>>> import numpy as np
>>> np.set_printoptions(precision=2, suppress=True, linewidth=160)
>>> A = np.loadtxt("data.csv", delimiter=",")
>>> A
array([[ 0.,  0., -3.],
       [ 0.,  0., -1.],
       [-3., -1.,  0.]])
>>> # symmetric
>>> [round(float(np.linalg.det(A[:i, :i])), 2) + 0 for i in range(1, 4)]
[0.0, 0.0, 0.0]
>>> np.all(np.linalg.eigvalsh(A) > 0)
np.False_
>>> rng = np.random.default_rng(3680)
>>> idx = rng.permutation(3)
>>> idx
array([1, 0, 2])
>>> out = A[idx][:, idx]
>>> np.allclose(out, A)
False
>>> np.round(np.sort(np.abs(np.linalg.eigvals(out))), 2) + 0
array([0.  , 3.16, 3.16])
>>> P = np.triu(np.array([[1, -1, -1], [-1, 1, -1], [-1, 0, 1]]), 1) + np.eye(3)
>>> out = P @ A @ np.linalg.inv(P)
>>> np.linalg.matrix_rank(out)
np.int64(2)
>>> np.round(np.poly(out), 2) + 0
array([  1.,   0., -10.,   0.])
>>> np.trace(out), np.trace(A)
(np.float64(0.0), np.float64(0.0))
>>> P @ A - A @ P
array([[ 3.,  1.,  1.],
       [ 3.,  1.,  0.],
       [ 0., -3., -4.]])
>>> np.linalg.matrix_rank(A)
np.int64(2)
>>> np.count_nonzero(A)
np.int64(4)
>>> A[:, 3]
Traceback (most recent call last):
  File "<python-input-21>", line 1, in <module>
    A[:, 3]
    ~^^^^^^
IndexError: index 3 is out of bounds for axis 1 with size 3
>>> np.diff(A, axis=0)
array([[ 0.,  0.,  2.],
       [-3., -1.,  1.]])
>>> np.linalg.svd(A, compute_uv=False)
array([3.16, 3.16, 0.  ])
>>> A.shape
(3, 3)
>>> F = np.minimum.outer(np.arange(1, 8), np.arange(1, 8)) * 4
>>> F
array([[ 4,  4,  4,  4,  4,  4,  4],
       [ 4,  8,  8,  8,  8,  8,  8],
       [ 4,  8, 12, 12, 12, 12, 12],
       [ 4,  8, 12, 16, 16, 16, 16],
       [ 4,  8, 12, 16, 20, 20, 20],
       [ 4,  8, 12, 16, 20, 24, 24],
       [ 4,  8, 12, 16, 20, 24, 28]])
>>> # symmetric
>>> vec = np.array([2, 1, 0, 0, 2, 1, 1])
>>> F @ np.ones(7)
array([ 28.,  52.,  72.,  88., 100., 108., 112.])
>>> np.sign((F @ vec).round(6))
array([1, 1, 1, 1, 1, 1, 1])
>>> vec = np.array([-2, 7, 8, -3, 8, 8, -8])
>>> rhs = F @ vec
>>> b, lr = np.zeros(7), 1 / np.linalg.norm(F, 2) ** 2
>>> for i in range(8):
...     b -= lr * F.T @ (F @ b - rhs)
...     if i % 2 == 0: print(i, round(np.linalg.norm(F @ b - rhs), 2))
... 
0 80.93
2 79.06
4 77.25
6 75.49
>>> b
array([0.83, 1.59, 2.16, 2.5 , 2.69, 2.71, 2.64])
>>> out = np.array([[2, 5], [2, 3], [1, 5], [5, 5], [2, 1], [0, 1], [2, 4]])
>>> np.einsum("ik,kj->ij", F, out)
array([[ 56,  96],
       [104, 172],
       [144, 236],
       [180, 280],
       [196, 304],
       [204, 324],
       [212, 340]])
>>> np.linalg.matrix_rank(F @ out)
np.int64(2)
>>> out.T @ F.T
array([[ 56, 104, 144, 180, 196, 204, 212],
       [ 96, 172, 236, 280, 304, 324, 340]])
>>> np.linalg.matrix_rank(np.vstack([F, out.T]))
np.int64(7)
>>> u, g = F[3], F[2]
>>> u @ u
np.int64(1248)
>>> u @ g
np.int64(992)
>>> p = (u @ g) / (u @ u) * u
>>> round(float((g - p) @ u), 2)
0.0
>>> np.linalg.matrix_rank(np.outer(u, g))
np.int64(1)
>>> round(float(np.linalg.norm(u + g) ** 2 + np.linalg.norm(u - g) ** 2), 2)
4096.0
>>> mat = np.load("case13.npy")
>>> mat
array([[  0,  -7,   0,   5],
       [-14,  14,  10, -10],
       [  0,  -6,   0,  -9],
       [-12,  12, -18,  18]])
>>> u = np.array([-3, -1, -3, 8])
>>> out = mat + np.outer(u, np.eye(4)[3])
>>> np.round(np.linalg.det(out) / np.linalg.det(mat), 2), np.round(1 + np.linalg.solve(mat, u)[3], 2)
(np.float64(1.03), np.float64(1.03))
>>> np.linalg.matrix_rank(out - mat)
np.int64(1)
>>> out
array([[  0.,  -7.,   0.,   2.],
       [-14.,  14.,  10., -11.],
       [  0.,  -6.,   0., -12.],
       [-12.,  12., -18.,  26.]])
>>> arr = 0.9 ** np.abs(np.subtract.outer(np.arange(7), np.arange(7)))
>>> arr
array([[1.  , 0.9 , 0.81, 0.73, 0.66, 0.59, 0.53],
       [0.9 , 1.  , 0.9 , 0.81, 0.73, 0.66, 0.59],
       [0.81, 0.9 , 1.  , 0.9 , 0.81, 0.73, 0.66],
       [0.73, 0.81, 0.9 , 1.  , 0.9 , 0.81, 0.73],
       [0.66, 0.73, 0.81, 0.9 , 1.  , 0.9 , 0.81],
       [0.59, 0.66, 0.73, 0.81, 0.9 , 1.  , 0.9 ],
       [0.53, 0.59, 0.66, 0.73, 0.81, 0.9 , 1.  ]])
>>> # equal to its transpose
>>> vals, V = np.linalg.eigh(arr)
>>> np.linalg.svd(arr, compute_uv=False)
array([5.6 , 0.81, 0.26, 0.13, 0.09, 0.06, 0.06])
>>> np.round(vals.sum(), 2), np.trace(arr)
(np.float64(7.0), np.float64(7.0))
>>> W1 = np.array([[1, 1, -1, 1],
...     [2, -1, 1, -1],
...     [0, 2, 0, -2],
...     [-1, 1, 1, 0],
...     [1, 2, -1, 0],
...     [2, -1, 0, -2],
...     [2, -2, 2, 1]])
>>> b = np.array([1, -3, 0, -4])
>>> hid = np.maximum(arr @ W1 + b, 0)
>>> (hid > 0).mean(axis=0)
array([1., 0., 1., 0.])
>>> W2 = np.array([[3, 2], [2, -2], [1, 1], [-2, -1]])
>>> W1 @ W2
array([[ 2, -2],
       [ 7,  8],
       [ 8, -2],
       [ 0, -3],
       [ 6, -3],
       [ 8,  8],
       [ 2,  9]])
>>> u, g = arr[1], arr[5]
>>> round(float(u @ u), 2)
4.59
>>> p = (u @ g) / (u @ u) * u
>>> np.round((g - p) @ u, 2)
np.float64(0.0)
>>> np.outer(u, g)
array([[0.53, 0.59, 0.66, 0.73, 0.81, 0.9 , 0.81],
       [0.59, 0.66, 0.73, 0.81, 0.9 , 1.  , 0.9 ],
       [0.53, 0.59, 0.66, 0.73, 0.81, 0.9 , 0.81],
       [0.48, 0.53, 0.59, 0.66, 0.73, 0.81, 0.73],
       [0.43, 0.48, 0.53, 0.59, 0.66, 0.73, 0.66],
       [0.39, 0.43, 0.48, 0.53, 0.59, 0.66, 0.59],
       [0.35, 0.39, 0.43, 0.48, 0.53, 0.59, 0.53]])
>>> idx = rng.permutation(7)
>>> idx
array([6, 5, 2, 0, 3, 4, 1])
>>> out = arr[idx][:, idx]
>>> np.round(np.linalg.det(out), 2), round(np.linalg.det(arr[idx]), 2)
(np.float64(0.0), np.float64(-0.0))
>>> np.diag(out)
array([1., 1., 1., 1., 1., 1., 1.])
>>> out
array([[1.  , 0.9 , 0.66, 0.53, 0.73, 0.81, 0.59],
       [0.9 , 1.  , 0.73, 0.59, 0.81, 0.9 , 0.66],
       [0.66, 0.73, 1.  , 0.81, 0.9 , 0.81, 0.9 ],
       [0.53, 0.59, 0.81, 1.  , 0.73, 0.66, 0.9 ],
       [0.73, 0.81, 0.9 , 0.73, 1.  , 0.9 , 0.81],
       [0.81, 0.9 , 0.81, 0.66, 0.9 , 1.  , 0.73],
       [0.59, 0.66, 0.9 , 0.9 , 0.81, 0.73, 1.  ]])
>>> feats = np.array([[0, 0, -2, 3], [0, 0, 1, 2], [0, 0, -4, 6], [0, 0, 2, 4]])
>>> # looks like rank 2
>>> round(np.linalg.norm(feats) ** 2 / np.linalg.norm(feats, 2) ** 2, 2)
np.float64(1.23)
>>> round(float(np.linalg.norm(feats, 2)), 2)
8.56
>>> np.linalg.norm(feats, axis=1).argmax()
np.int64(2)
>>> theta = np.radians(60)
>>> Rm = np.eye(4)
>>> Rm[1, 1] = Rm[2, 2] = np.cos(theta)
>>> Rm[1, 2], Rm[2, 1] = -np.sin(theta), np.sin(theta)
>>> Rm
array([[ 1.  ,  0.  ,  0.  ,  0.  ],
       [ 0.  ,  0.5 , -0.87,  0.  ],
       [ 0.  ,  0.87,  0.5 ,  0.  ],
       [ 0.  ,  0.  ,  0.  ,  1.  ]])
>>> out = feats @ Rm.T
>>> np.allclose(np.linalg.norm(feats, axis=1), np.linalg.norm(out, axis=1))
True
>>> np.allclose(feats @ feats.T, out @ out.T)
True
>>> E = np.array([[0, -2, 0], [-2, 3, 3], [3, -2, -3], [-1, 1, 2]])
>>> E[-1] = E[0] + 4 * E[1]
>>> E
array([[ 0, -2,  0],
       [-2,  3,  3],
       [ 3, -2, -3],
       [-8, 10, 12]])
>>> O, Rm = np.linalg.qr(E)
>>> np.allclose(Rm.T @ Rm, E.T @ E)
True
>>> O.shape, Rm.shape
((4, 3), (3, 3))
>>> np.abs(np.diag(Rm))
array([8.77, 2.66, 1.09])
>>> np.round(O @ Rm, 2) + 0
array([[ 0., -2.,  0.],
       [-2.,  3.,  3.],
       [ 3., -2., -3.],
       [-8., 10., 12.]])
>>> out = np.c_[E[:, :2] @ np.array([[5, -4], [0, 4]]), np.array([0, 2, 1, -2])]
>>> out
array([[  0,  -8,   0],
       [-10,  20,   2],
       [ 15, -20,   1],
       [-40,  72,  -2]])
>>> np.linalg.matrix_rank(out)
np.int64(3)
>>> np.linalg.matrix_rank(np.c_[E, out])
np.int64(4)
>>> np.round(np.linalg.norm(out - E @ np.linalg.lstsq(E, out)[0], axis=0), 2) + 0
array([0.  , 0.  , 2.36])
>>> np.linalg.norm(np.linalg.qr(E)[0].T @ out, axis=0) ** 2 / ((out ** 2).sum(axis=0) + 1e-12)
array([1.  , 1.  , 0.38])
>>> W1 = np.array([[-1, 3, -3, -1, 2], [3, 3, 2, -3, 1], [3, -3, 0, -3, 2]])
>>> b = np.array([-9, -9, 6, 5, -8])
>>> hid = np.maximum(E @ W1 + b, 0)
>>> hid
array([[ 0,  0,  2, 11,  0],
       [11,  0, 18,  0,  0],
       [ 0,  3,  0, 17,  0],
       [65,  0, 50,  0, 10]])
>>> (hid > 0).astype(int)
array([[0, 0, 1, 1, 0],
       [1, 0, 1, 0, 0],
       [0, 1, 0, 1, 0],
       [1, 0, 1, 0, 1]])
>>> W2 = np.array([[0, -2], [-1, -1], [2, -2], [-1, -2], [-1, 1]])
>>> (hid @ W2).round(6).argmax(axis=1)
array([0, 0, 0, 0])
>>> hid @ W2
array([[  -7,  -26],
       [  36,  -58],
       [ -20,  -37],
       [  90, -220]])
>>> W1 @ W2
array([[-10,   9],
       [  3,  -6],
       [  4,   5]])
>>> M = np.load("run13.npy")
>>> M
array([[ 1.  ,  0.  ,  0.  ,  0.  ],
       [ 0.  ,  0.97,  0.26,  0.  ],
       [ 0.  , -0.26,  0.97,  0.  ],
       [ 0.  ,  0.  ,  0.  ,  1.  ]])
>>> # columns are unit length and at right angles
>>> idx = rng.permutation(4)
>>> out = mat[:, idx] * rng.choice([-1, 1], 4)
>>> out
array([[  0,   0,  -5,   7],
       [-10, -14,  10, -14],
       [  0,   0,   9,   6],
       [ 18, -12, -18, -12]])
>>> left, _, VT = np.linalg.svd(mat.T @ out)
>>> np.round(left @ VT, 2) + 0
array([[ 0.,  1.,  0.,  0.],
       [ 0.,  0.,  0., -1.],
       [-1.,  0.,  0.,  0.],
       [ 0.,  0., -1.,  0.]])
>>> idx
array([2, 0, 3, 1])
